In [1]: import numpy as np

In [2]: np.set_printoptions(suppress=True, linewidth=200)

In [3]: def rnd(a):
   ...:     return np.round(a, 2) + 0
   ...: 

In [4]: rng = np.random.default_rng(45)

In [5]: lab = rng.integers(0, 3, 3)

In [6]: X = np.triu((lab[:, None] == lab) & (rng.random((3, 3)) < 0.8), 1).astype(int)

In [7]: X += X.T

In [8]: X
Out[8]: 
array([[0, 0, 1],
       [0, 0, 0],
       [1, 0, 0]])

In [9]: Uu, s, Vt = np.linalg.svd(X)

In [10]: np.argmax(s[:-1] / (s[1:] + 1e-6)) + 1
Out[10]: np.int64(2)

In [11]: other = Uu[:, :2] @ np.diag(s[:2]) @ Vt[:2]

In [12]: np.abs(X - other).max()
Out[12]: np.float64(0.0)

In [13]: rnd(np.linalg.norm(X - other, 2)), s[2]
Out[13]: (np.float64(0.0), np.float64(0.0))

In [14]: np.linalg.matrix_rank(X, rtol=0.05)
Out[14]: np.int64(2)

In [15]: other
Out[15]: 
array([[0., 0., 1.],
       [0., 0., 0.],
       [1., 0., 0.]])

In [16]: rk = np.linalg.matrix_rank(X)

In [17]: rk
Out[17]: np.int64(2)

In [18]: null = np.linalg.svd(X)[2][rk:].T

In [19]: [int(np.linalg.matrix_rank(np.delete(X, i, axis=0))) for i in range(3)]
Out[19]: [1, 2, 1]

In [20]: np.allclose(X @ null, 0)
Out[20]: True

In [21]: null @ null.T
Out[21]: 
array([[0., 0., 0.],
       [0., 1., 0.],
       [0., 0., 0.]])

In [22]: [int(np.linalg.matrix_rank(X[:i])) for i in range(1, len(X) + 1)]
Out[22]: [1, 1, 2]
